$ python3 -q
>>> import numpy as np
>>> np.set_printoptions(precision=1, suppress=True, linewidth=200, floatmode="fixed")
>>> def rnd(a):
...     return np.round(a, 1) + 0
... 
>>> X = np.loadtxt("run15.csv", delimiter=",")
>>> X
array([[-2.0,  0.0,  2.0, -2.0,  0.0, -1.0,  2.0,  2.0,  1.0],
       [-1.0, -1.0,  1.0,  2.0, -1.0,  0.0, -1.0, -2.0, -2.0],
       [ 0.0,  2.0,  1.0,  0.0, -1.0, -2.0,  0.0,  2.0, -2.0],
       [-1.0,  0.0,  0.0, -2.0,  1.0, -1.0,  0.0,  0.0, -2.0],
       [-1.0, -2.0,  2.0,  2.0, -2.0, -2.0,  1.0,  2.0, -1.0],
       [ 1.0,  2.0, -2.0,  2.0,  1.0,  0.0,  0.0,  2.0, -1.0],
       [ 1.0,  0.0, -1.0,  0.0,  2.0, -1.0,  1.0, -1.0, -1.0],
       [ 0.0, -2.0, -2.0,  0.0, -1.0,  0.0,  2.0, -2.0, -2.0],
       [ 0.0,  1.0,  2.0, -2.0,  0.0,  2.0,  2.0,  2.0, -1.0],
       [ 1.0, -1.0,  1.0, -2.0,  1.0, -2.0, -2.0,  2.0, -2.0],
       [-1.0,  1.0,  1.0,  0.0, -1.0,  0.0,  2.0, -1.0,  1.0],
       [ 2.0, -1.0, -2.0, -1.0,  2.0,  0.0,  1.0, -2.0,  1.0]])
>>> q, V = np.linalg.qr(X[:, :1])[0], np.linalg.qr(X[:, 1:])[0]
>>> sig = np.linalg.svd(q.T @ V, compute_uv=False)
>>> rnd(np.degrees(np.arccos(sig.clip(0, 1))))
array([36.5])
>>> f = np.array([-2, 1, 2, 4])
>>> r1 = np.array([8, 9, 5, 2, 9, 1, 3])
>>> m1 = np.outer(f, r1)
>>> m1
array([[-16, -18, -10,  -4, -18,  -2,  -6],
       [  8,   9,   5,   2,   9,   1,   3],
       [ 16,  18,  10,   4,  18,   2,   6],
       [ 32,  36,  20,   8,  36,   4,  12]])
>>> left, sig, Vt = np.linalg.svd(m1)
>>> V = Vt[:(sig > 1e-8).sum()]
>>> rng = np.random.default_rng(103364)
>>> x = m1[2] + 4 * m1[3] + rng.integers(2) * np.eye(7)[0]
>>> x
array([144.0, 162.0,  90.0,  36.0, 162.0,  18.0,  54.0])
>>> rnd(V.T @ V)
array([[0.2, 0.3, 0.2, 0.1, 0.3, 0.0, 0.1],
       [0.3, 0.3, 0.2, 0.1, 0.3, 0.0, 0.1],
       [0.2, 0.2, 0.1, 0.0, 0.2, 0.0, 0.1],
       [0.1, 0.1, 0.0, 0.0, 0.1, 0.0, 0.0],
       [0.3, 0.3, 0.2, 0.1, 0.3, 0.0, 0.1],
       [0.0, 0.0, 0.0, 0.0, 0.0, 0.0, 0.0],
       [0.1, 0.1, 0.1, 0.0, 0.1, 0.0, 0.0]])
>>> np.linalg.matrix_rank(np.vstack([m1, x]))
np.int64(1)
>>> rank = np.linalg.matrix_rank(m1)
>>> rank
np.int64(1)
>>> N = np.linalg.svd(m1)[2][rank:].T
>>> rnd(m1 @ N)
array([[0.0, 0.0, 0.0, 0.0, 0.0, 0.0],
       [0.0, 0.0, 0.0, 0.0, 0.0, 0.0],
       [0.0, 0.0, 0.0, 0.0, 0.0, 0.0],
       [0.0, 0.0, 0.0, 0.0, 0.0, 0.0]])
>>> rnd(N @ N.T)
array([[ 0.8, -0.3, -0.2, -0.1, -0.3,  0.0, -0.1],
       [-0.3,  0.7, -0.2, -0.1, -0.3,  0.0, -0.1],
       [-0.2, -0.2,  0.9,  0.0, -0.2,  0.0, -0.1],
       [-0.1, -0.1,  0.0,  1.0, -0.1,  0.0,  0.0],
       [-0.3, -0.3, -0.2, -0.1,  0.7,  0.0, -0.1],
       [ 0.0,  0.0,  0.0,  0.0,  0.0,  1.0,  0.0],
       [-0.1, -0.1, -0.1,  0.0, -0.1,  0.0,  1.0]])
>>> [int(np.linalg.matrix_rank(m1[:, :j + 1])) for j in range(7)]
[1, 1, 1, 1, 1, 1, 1]
>>> rnd(np.linalg.norm(m1, 2) / np.linalg.norm(m1))
np.float64(1.0)
>>> np.linalg.matrix_rank(m1, rtol=0.1)
np.int64(1)
>>> np.linalg.cond(m1) > 100
np.True_
>>> left, sig, Vt = np.linalg.svd(m1)
>>> rnd(sig)
array([81.4,  0.0,  0.0,  0.0])
>>> np.argmax(sig[:-1] / (sig[1:] + 1e-6)) + 1
np.int64(1)
>>> M2 = left[:, :1] @ np.diag(sig[:1]) @ Vt[:1]
>>> rnd(np.linalg.norm(m1 - M2, 2)), rnd(sig[1])
(np.float64(0.0), np.float64(0.0))
